$ python -q
>>> import numpy as np
>>> from numpy import linalg as LA
>>> np.set_printoptions(precision=3, suppress=True, linewidth=140, sign=" ")
>>> tidy = lambda a: np.round(a, 3) + 0
>>> M = np.load("run18.npy")
>>> print(M)
[[ 0  0  0  0]
 [ 1  2  0  1]
 [ 0  0  0  0]]
>>> left, s, Vh = LA.svd(M)
>>> evecs = Vh[:(s > 1e-8).sum()]
>>> rng = np.random.default_rng(59)
>>> vec = M[0] + -2 * M[1] + rng.integers(2) * np.eye(4)[2]
>>> print(vec)
[-2. -4.  1. -2.]
>>> print(LA.matrix_rank(np.vstack([M, vec])))
2
>>> print(tidy(evecs.T @ evecs))
[[ 0.167  0.333  0.     0.167]
 [ 0.333  0.667  0.     0.333]
 [ 0.     0.     0.     0.   ]
 [ 0.167  0.333  0.     0.167]]
>>> print(tidy(np.diag(evecs.T @ evecs)))
[ 0.167  0.667  0.     0.167]
>>> print(np.allclose(evecs.T @ evecs @ vec, vec))
False
>>> print(tidy(LA.norm(vec - evecs.T @ evecs @ vec)))
1.0
>>> print(LA.cond(M) > 100)
True
>>> print([round(float(x), 3) for x in LA.svd(M, compute_uv=False)[:3]])
[2.449, 0.0, 0.0]
>>> W0 = np.array([[18, 3, 2], [2, 2, 1], [2, 3, 7]])
>>> blk = np.stack([W0, -2 * W0, W0[::-1]])
>>> print(np.einsum("bij,cij->bc", blk, blk))
[[ 408 -816  127]
 [-816 1632 -254]
 [ 127 -254  408]]
>>> print((blk @ W0.T).shape)
(3, 3, 3)
>>> print(tidy(LA.det(blk)))
[  166. -1328.  -166.]
>>> print(LA.matrix_rank(blk.reshape(3, -1)))
2
>>> print(W0 @ W0)
[[ 334   66   53]
 [  42   13   13]
 [  56   33   56]]
>>> print(np.trace(W0))
27
>>> print((W0 - W0.T) / 2)
[[ 0.   0.5  0. ]
 [-0.5  0.  -1. ]
 [ 0.   1.   0. ]]
>>> print(LA.matrix_power(W0, 3))
[[ 6250  1293  1105]
 [  808   191   188]
 [ 1186   402   537]]
>>> hat = np.triu(np.array([[0, 3, 1], [3, 2, 0], [2, 0, 1]]), 1) + np.eye(3)
>>> M2 = hat @ W0 @ LA.inv(hat)
>>> print(tidy(LA.det(M2)))
166.0
>>> print(np.trace(M2), np.trace(W0))
27.0 27
>>> print(M2)
[[ 26. -66. -14.]
 [  2.  -4.  -1.]
 [  2.  -3.   5.]]
>>> print(LA.matrix_rank(M2, rtol=0.1))
1
>>> print(LA.cond(M2) > 100)
True
>>> print(tidy(LA.norm(M2, 2) / LA.norm(M2)))
0.997
>>> print(tidy(np.abs(LA.svd(M2)[2][-1])))
[ 0.912  0.388  0.131]
>>> w, evecs = LA.eig(W0)
>>> print(tidy(w))
[ 18.799   6.926   1.275]
>>> print(tidy(np.sort(LA.eigvals(W0.T))))
[  1.275   6.926  18.799]
>>> print(tidy(W0 @ evecs[:, 0] - w[0] * evecs[:, 0]))
[ 0.  0.  0.]
>>> print(tidy(np.sort(LA.eigvals(W0 @ W0))))
[   1.625   47.969  353.405]
>>> print(tidy(np.sort(LA.eigvals(LA.inv(W0)))))
[ 0.053  0.144  0.784]
